$ python -q
>>> import numpy as np
>>> from numpy import linalg as LA
>>> np.set_printoptions(precision=4, suppress=True, linewidth=140)
>>> J = np.loadtxt("mat.csv", delimiter=",")
>>> print(J)
[[  2.   5.  -3.   0.  -4.  -1.]
 [  2.  -3.   5.   2.  -4.  -1.]
 [ -1.   5.   2.   4. -12.  -3.]
 [  4.   3.   1.   1.   4.   1.]
 [  1.   0.   5.  -5.   8.   2.]]
>>> rng = np.random.default_rng(462252)
>>> B = J + rng.integers(-2, 3, (5, 1)) @ rng.integers(-2, 3, (1, 6))
>>> print(B)
[[  2.   5.  -3.   0.  -4.  -1.]
 [  2.  -3.   5.   2.  -4.  -1.]
 [ -1.   5.   2.   4. -12.  -3.]
 [  8.   1.   3.   3.   6.   1.]
 [ -1.   1.   4.  -6.   7.   2.]]
>>> print(LA.matrix_rank(B - J, tol=1e-8))
1
>>> print(np.abs(B - J).sum(axis=1))
[ 0.  0.  0. 12.  6.]
>>> print(B - J)
[[ 0.  0.  0.  0.  0.  0.]
 [ 0.  0.  0.  0.  0.  0.]
 [ 0.  0.  0.  0.  0.  0.]
 [ 4. -2.  2.  2.  2.  0.]
 [-2.  1. -1. -1. -1.  0.]]
>>> B = J / LA.norm(J, axis=1, keepdims=True)
>>> gram = B @ B.T
>>> print(np.argwhere(np.triu(np.abs(gram) > 0.95, 1)))
[]
>>> print(gram[2])
[ 0.65    0.4799  1.     -0.3634 -0.7343]
>>> print(gram)
[[ 1.     -0.158   0.65    0.061  -0.581 ]
 [-0.158   1.      0.4799 -0.2159 -0.2029]
 [ 0.65    0.4799  1.     -0.3634 -0.7343]
 [ 0.061  -0.2159 -0.3634  1.      0.5252]
 [-0.581  -0.2029 -0.7343  0.5252  1.    ]]
>>> print((gram - 2 * np.eye(5)).round(6).argmax(axis=1))
[2 2 0 4 3]
>>> F = np.array([[0, 0, 0, 1, 0],
...     [0, 0, 0, 0, 0],
...     [0, 0, 0, 0, 0],
...     [1, 0, 0, 0, 0],
...     [0, 0, 0, 0, 0]])
>>> # column 2 repeats column 1
>>> hat = np.triu(np.array([[1, 0, 0, 2, 2],
...     [0, 0, 0, 0, -2],
...     [-2, -1, 1, 1, 1],
...     [2, 2, 1, 2, 0],
...     [-1, -2, 2, 2, -2]]), 1) + np.eye(5)
>>> B = hat @ F @ LA.inv(hat)
>>> print(np.trace(B), np.trace(F))
0.0 0
>>> print(round(float(LA.det(B)), 4))
0.0
>>> print(np.abs(np.diag(LA.qr(F)[1])) > 1e-9)
[ True False False  True False]
>>> print(F @ LA.pinv(F) @ F)
[[0. 0. 0. 1. 0.]
 [0. 0. 0. 0. 0.]
 [0. 0. 0. 0. 0.]
 [1. 0. 0. 0. 0.]
 [0. 0. 0. 0. 0.]]
>>> print(np.unique(F.round(6), axis=0).shape)
(3, 5)
>>> print(LA.lstsq(F[:-1].T, F[-1])[2])
2
>>> print(np.allclose(F[:-1].T @ LA.lstsq(F[:-1].T, F[-1])[0], F[-1]))
True
>>> print(F @ F)
[[1 0 0 0 0]
 [0 0 0 0 0]
 [0 0 0 0 0]
 [0 0 0 1 0]
 [0 0 0 0 0]]
>>> print(np.argwhere(np.triu(F)))
[[0 3]]
>>> print(np.trace(F @ F @ F) // 6)
0
>>> L = np.diag(F.sum(axis=1)) - F
>>> print((LA.eigvalsh(L) < 1e-8).sum())
4
>>> print(L @ np.ones(5))
[0. 0. 0. 0. 0.]
>>> print(round(LA.det(L[1:, 1:])))
0
>>> print(LA.eigvalsh(L))
[0. 0. 0. 0. 2.]
>>> T = np.stack([F, 3 * F, F[::-1]])
>>> print(LA.norm(T, axis=(1, 2)))
[1.4142 4.2426 1.4142]
>>> print(LA.det(T))
[0. 0. 0.]
>>> print(np.einsum("bij,cij->bc", T, T))
[[ 2  6  0]
 [ 6 18  0]
 [ 0  0  2]]
>>> print(T.shape)
(3, 5, 5)
>>> print((T @ F.T).shape)
(3, 5, 5)
>>> print(np.all(LA.eigvalsh(F) > 0))
False
>>> arr = np.loadtxt("a.csv", delimiter=",")
>>> print(arr)
[[4. 0. 0. 3. 0. 3.]
 [0. 4. 3. 0. 3. 0.]
 [0. 3. 4. 0. 3. 0.]
 [3. 0. 0. 4. 0. 3.]
 [0. 3. 3. 0. 4. 0.]
 [3. 0. 0. 3. 0. 4.]]
>>> B = np.array([[2, 1], [3, 0], [2, 3], [0, 1], [0, 3], [0, 2]])
>>> print(np.einsum("ij,ij->i", arr, arr))
[34. 34. 34. 34. 34. 34.]
>>> print(np.einsum("ik,kj->ji", arr, B))
[[ 8. 18. 17.  6. 15.  6.]
 [13. 18. 21. 13. 21. 14.]]
>>> print(arr @ B)
[[ 8. 13.]
 [18. 18.]
 [17. 21.]
 [ 6. 13.]
 [15. 21.]
 [ 6. 14.]]
>>> print(LA.matrix_rank(arr @ B))
2
>>> print(np.flatnonzero(LA.matrix_power((arr != 0) + (arr.T != 0) + np.eye(6), 6)[0]))
[0 3 5]
>>> print((LA.matrix_power((arr != 0) + (arr.T != 0) + np.eye(6), 6) > 0).astype(int))
[[1 0 0 1 0 1]
 [0 1 1 0 1 0]
 [0 1 1 0 1 0]
 [1 0 0 1 0 1]
 [0 1 1 0 1 0]
 [1 0 0 1 0 1]]
>>> print((arr != 0).astype(int))
[[1 0 0 1 0 1]
 [0 1 1 0 1 0]
 [0 1 1 0 1 0]
 [1 0 0 1 0 1]
 [0 1 1 0 1 0]
 [1 0 0 1 0 1]]
>>> X = np.loadtxt("test7.csv", delimiter=",")
>>> print(X)
[[ 0.  1.  0. -2.]
 [-2.  0.  1.  0.]
 [ 0. -2.  0.  1.]
 [ 1.  0. -2.  0.]]
>>> u, r1 = J[0], J[3]
>>> print(u @ r1)
3.0
>>> p = (u @ r1) / (u @ u) * u
>>> print(r1 - p)
[3.8909 2.7273 1.1636 1.     4.2182 1.0545]
>>> print(p)
[ 0.1091  0.2727 -0.1636  0.     -0.2182 -0.0545]
>>> vec = np.array([3, -6, -4, 9])
>>> print((X @ vec).argmax())
2
>>> print(LA.norm(X @ vec) <= LA.norm(X, 2) * LA.norm(vec) + 1e-9)
True
>>> print(np.einsum("ij,j->i", X, vec))
[-24. -10.  21.  11.]
>>> print(X @ vec)
[-24. -10.  21.  11.]
>>> print(X @ np.ones(4))
[-1. -1. -1. -1.]
>>> print((X * vec).sum(axis=1))
[-24. -10.  21.  11.]
>>> print(np.sign((X @ vec).round(6)))
[-1. -1.  1.  1.]
>>> print(X @ np.eye(4)[2])
[ 0.  1.  0. -2.]
>>> print(X @ (2 * vec))
[-48. -20.  42.  22.]
>>> t = np.radians(30)
>>> R = np.eye(4)
>>> R[2, 2] = R[0, 0] = np.cos(t)
>>> R[2, 0], R[0, 2] = -np.sin(t), np.sin(t)
>>> print(R)
[[ 0.866  0.     0.5    0.   ]
 [ 0.     1.     0.     0.   ]
 [-0.5    0.     0.866  0.   ]
 [ 0.     0.     0.     1.   ]]
>>> B = X @ R.T
>>> print(np.round(LA.det(R), 4), round(np.trace(R), 4))
1.0 3.7321
>>> print(B)
[[ 0.      1.      0.     -2.    ]
 [-1.2321  0.      1.866   0.    ]
 [ 0.     -2.      0.      1.    ]
 [-0.134   0.     -2.2321  0.    ]]
>>> print(LA.svd(X, compute_uv=False), LA.svd(B, compute_uv=False))
[3. 3. 1. 1.] [3. 3. 1. 1.]
>>> print(np.abs(B - X).max(axis=0))
[1.134 0.    0.866 0.   ]
>>> gram = X.T @ X
>>> print(LA.eigvalsh(gram)[::-1])
[9. 9. 1. 1.]
>>> print(LA.matrix_rank(gram))
4
>>> print(gram)
[[ 5.  0. -4.  0.]
 [ 0.  5.  0. -4.]
 [-4.  0.  5.  0.]
 [ 0. -4.  0.  5.]]
>>> m1 = np.load("run1.npy")
>>> print(m1)
[[ 5.6037 -6.2908  5.2111  1.367 ]
 [-2.0426  9.1968  2.0454  2.6577]
 [-5.3001  1.1944 -7.6461 -3.4669]
 [-1.0586 -7.0739 -5.7058 -4.0353]
 [ 3.772   3.0271  7.6572  4.2398]
 [-2.392   9.274   1.5405  2.4284]
 [ 3.9641 -9.0486  1.0587 -1.1351]
 [-2.9302  9.3135  0.7175  2.039 ]
 [-1.7967 -6.2088 -6.3713 -4.1987]
 [ 4.3891  1.645   7.8372  4.0752]
 [-5.7403  4.6    -6.3919 -2.2434]
 [ 4.943  -8.108   3.1345  0.0361]
 [-3.4513 -3.6524 -7.5105 -4.2827]
 [ 0.9185 -8.7102 -3.5339 -3.2864]
 [ 1.301   6.8059  5.9335  4.0963]
 [ 2.1644 -9.228  -1.872  -2.5798]
 [-0.7776 -7.3656 -5.4309 -3.9559]]
>>> # rows and columns are dependent
>>> idx = m1[:, 0] > np.median(m1[:, 0])
>>> u = m1[idx].mean(axis=0) - m1[~idx].mean(axis=0)
>>> print((((m1 - m1.mean(axis=0)) @ u > 0) == idx).mean())
1.0
>>> print(idx.astype(int))
[1 0 0 0 1 0 1 0 0 1 0 1 0 1 1 1 0]
>>> print(((m1 - m1.mean(axis=0)) @ u > 0).astype(int))
[1 0 0 0 1 0 1 0 0 1 0 1 0 1 1 1 0]
>>> print(np.argsort(-np.abs(u).round(6), kind="stable"))
[2 0 1 3]
>>> print(u)
[ 6.2141 -4.7693  7.0397  2.5247]
>>> idx = rng.permutation(6)
>>> print(idx)
[0 2 3 4 1 5]
>>> B = arr[idx][:, idx]
>>> print(np.sort(np.abs(LA.eigvals(B))))
[ 1.  1.  1.  1. 10. 10.]
>>> print(round(LA.det(B), 4), np.round(LA.det(arr[idx]), 4))
100.0 -100.0
>>> print(B)
[[4. 0. 3. 0. 0. 3.]
 [0. 4. 0. 3. 3. 0.]
 [3. 0. 4. 0. 0. 3.]
 [0. 3. 0. 4. 3. 0.]
 [0. 3. 0. 3. 4. 0.]
 [3. 0. 3. 0. 0. 4.]]
>>> print(np.allclose(B, arr))
False
>>> rank = LA.matrix_rank(m1)
>>> print(rank)
2
>>> ns = LA.svd(m1)[2][rank:].T
>>> print(ns.shape)
(4, 2)
>>> print([int(LA.matrix_rank(m1[:i])) for i in range(1, len(m1) + 1)])
[1, 2, 2, 2, 2, 2, 2, 2, 2, 2, 2, 2, 2, 2, 2, 2, 2]
>>> print(LA.cond(m1) > 100)
True
>>> print(np.argsort(-LA.norm(m1, axis=0).round(6), kind="stable")[:3])
[1 2 0]
>>> print(round(float(LA.norm(m1, 2) / LA.norm(m1)), 4))
0.7923
>>> E = np.diag(np.array([-2, 0, 2, -2, -1, -2])) + 3 * np.eye(6, k=1) + 3 * np.eye(6, k=-1)
>>> print(E)
[[-2.  3.  0.  0.  0.  0.]
 [ 3.  0.  3.  0.  0.  0.]
 [ 0.  3.  2.  3.  0.  0.]
 [ 0.  0.  3. -2.  3.  0.]
 [ 0.  0.  0.  3. -1.  3.]
 [ 0.  0.  0.  0.  3. -2.]]
>>> # equal to its transpose
>>> B = E / np.sqrt((E ** 2).mean(axis=1, keepdims=True))
>>> print(B[5])
[ 0.      0.      0.      0.      2.0381 -1.3587]
>>> print(E - E.mean(axis=1, keepdims=True))
[[-2.1667  2.8333 -0.1667 -0.1667 -0.1667 -0.1667]
 [ 2.     -1.      2.     -1.     -1.     -1.    ]
 [-1.3333  1.6667  0.6667  1.6667 -1.3333 -1.3333]
 [-0.6667 -0.6667  2.3333 -2.6667  2.3333 -0.6667]
 [-0.8333 -0.8333 -0.8333  2.1667 -1.8333  2.1667]
 [-0.1667 -0.1667 -0.1667 -0.1667  2.8333 -2.1667]]
>>> ev, vecs = LA.eigh(E)
>>> print(np.unique(ev.round(6) + 0, return_counts=True)[1])
[1 1 1 1 1 1]
>>> print(ev)
[-6.288  -4.6655 -2.7328  0.4827  2.6281  5.5755]
>>> print(np.round(vecs.T @ vecs, 4) + 0)
[[1. 0. 0. 0. 0. 0.]
 [0. 1. 0. 0. 0. 0.]
 [0. 0. 1. 0. 0. 0.]
 [0. 0. 0. 1. 0. 0.]
 [0. 0. 0. 0. 1. 0.]
 [0. 0. 0. 0. 0. 1.]]
>>> print(np.round(vecs.T @ E @ vecs, 4) + 0)
[[-6.288   0.      0.      0.      0.      0.    ]
 [ 0.     -4.6655  0.      0.      0.      0.    ]
 [ 0.      0.     -2.7328  0.      0.      0.    ]
 [ 0.      0.      0.      0.4827  0.      0.    ]
 [ 0.      0.      0.      0.      2.6281  0.    ]
 [ 0.      0.      0.      0.      0.      5.5755]]
>>> print(np.abs(vecs[:, -1]).round(6).argmax())
2
>>> print(np.round(vecs @ np.diag(ev) @ vecs.T, 4) + 0)
[[-2.  3.  0.  0.  0.  0.]
 [ 3.  0.  3.  0.  0.  0.]
 [ 0.  3.  2.  3.  0.  0.]
 [ 0.  0.  3. -2.  3.  0.]
 [ 0.  0.  0.  3. -1.  3.]
 [ 0.  0.  0.  0.  3. -2.]]
>>> B = np.array([[0, -1, 1],
...     [1, 3, 5],
...     [-1, -1, -1],
...     [4, -5, 5],
...     [-3, 4, -5],
...     [0, -4, -3]])
>>> print(np.einsum("ik,kj->ij", E, B))
[[  3.  11.  13.]
 [ -3.  -6.   0.]
 [ 13.  -8.  28.]
 [-20.  19. -28.]
 [ 15. -31.  11.]
 [ -9.  20.  -9.]]
>>> print(np.vstack([E, B.T]).shape)
(9, 6)
>>> feats = np.loadtxt("case13.csv", delimiter=",")
>>> print(feats)
[[ 5.  0.  0.  0.]
 [ 2.  0. 12. -4.]
 [-4.  4.  3. -1.]
 [-2.  2. -9.  3.]]
>>> # looks like rank 3
>>> B = np.array([[3, 3, 0], [3, 1, 0]])
>>> W2 = np.kron(B, feats)
>>> print(W2)
[[ 15.   0.   0.   0.  15.   0.   0.   0.   0.   0.   0.   0.]
 [  6.   0.  36. -12.   6.   0.  36. -12.   0.   0.   0.  -0.]
 [-12.  12.   9.  -3. -12.  12.   9.  -3.  -0.   0.   0.  -0.]
 [ -6.   6. -27.   9.  -6.   6. -27.   9.  -0.   0.  -0.   0.]
 [ 15.   0.   0.   0.   5.   0.   0.   0.   0.   0.   0.   0.]
 [  6.   0.  36. -12.   2.   0.  12.  -4.   0.   0.   0.  -0.]
 [-12.  12.   9.  -3.  -4.   4.   3.  -1.  -0.   0.   0.  -0.]
 [ -6.   6. -27.   9.  -2.   2.  -9.   3.  -0.   0.  -0.   0.]]
>>> rank = LA.matrix_rank(feats)
>>> print(rank)
3
>>> ns = LA.svd(feats)[2][rank:].T
>>> print([int(LA.matrix_rank(feats[:i])) for i in range(1, len(feats) + 1)])
[1, 2, 3, 3]
>>> print(LA.matrix_rank(feats.T @ feats), LA.matrix_rank(feats @ feats.T))
3 3
>>> hat = np.triu(np.array([[0, 3, 2, 1], [3, 3, 0, 0], [2, 2, 3, 0], [1, 3, 1, 3]]), 1) + np.eye(4)
>>> B = hat @ feats @ LA.inv(hat)
>>> print(np.round(np.poly(B), 4) + 0)
[  1. -11. -10. 200.   0.]
>>> print(round(LA.det(B), 4))
0.0
>>> print(hat @ feats - feats @ hat)
[[ -4.  -5.  23. -16.]
 [  0.  -6.  -4.  -2.]
 [  0.  12.   8.   4.]
 [  0.   6.   4.   2.]]
>>> print(np.trace(B), np.trace(feats))
11.0 11.0
>>> U, sv, Vt = LA.svd(feats)
>>> vecs = Vt[:(sv > 1e-8).sum()]
>>> vec = feats[0] + 4 * feats[3] + rng.integers(2) * np.eye(4)[1]
>>> print(vec)
[ -3.   9. -36.  12.]
>>> print(np.diag(vecs.T @ vecs))
[1.  1.  0.9 0.1]
>>> print(LA.matrix_rank(np.vstack([feats, vec])))
3
>>> print(np.trace(feats))
11.0
>>> print(np.allclose(feats @ feats.T, feats.T @ feats))
False
>>> print(np.round(LA.det(feats), 4))
0.0
>>> M = np.load("x.npy")
>>> print(M)
[[ 0.0147  0.0441 -0.1029 -0.0441]
 [ 0.0441  0.1324 -0.3088 -0.1324]
 [-0.1029 -0.3088  0.7206  0.3088]
 [-0.0441 -0.1324  0.3088  0.1324]]
>>> # projection: eigenvalues are 0 or 1
>>> U, sv, Vt = LA.svd(M)
>>> print(sv.round(4) + 0)
[1. 0. 0. 0.]
>>> B = U[:, :1] @ np.diag(sv[:1]) @ Vt[:1]
>>> print(LA.matrix_rank(M, rtol=0.05))
1
>>> print(np.round(LA.norm(M - B, 2), 4), round(float(sv[1]), 4))
0.0 0.0
>>> print(round(float(LA.norm(M - B) / LA.norm(M)), 4))
0.0
>>> ev, vecs = LA.eigh(M)
>>> vec = np.array([3, -3, 0, 2])
>>> print(round(np.abs(M).sum(axis=1).max(), 4), round(np.abs(ev).max(), 4))
1.4412 1.0
>>> vec = np.array([0, -2, -2, 2])
>>> h = np.maximum(M @ vec, 0)
>>> print(M * (h > 1e-9)[:, None])
[[ 0.0147  0.0441 -0.1029 -0.0441]
 [ 0.0441  0.1324 -0.3088 -0.1324]
 [-0.     -0.      0.      0.    ]
 [-0.     -0.      0.      0.    ]]
>>> print(M @ LA.pinv(M) @ M)
[[ 0.0147  0.0441 -0.1029 -0.0441]
 [ 0.0441  0.1324 -0.3088 -0.1324]
 [-0.1029 -0.3088  0.7206  0.3088]
 [-0.0441 -0.1324  0.3088  0.1324]]
>>> print(LA.lstsq(M[:-1].T, M[-1])[2])
1
>>> print(np.allclose(M[:-1].T @ LA.lstsq(M[:-1].T, M[-1])[0], M[-1]))
True
>>> print(np.abs(np.diag(LA.qr(M)[1])) > 1e-9)
[ True False False False]
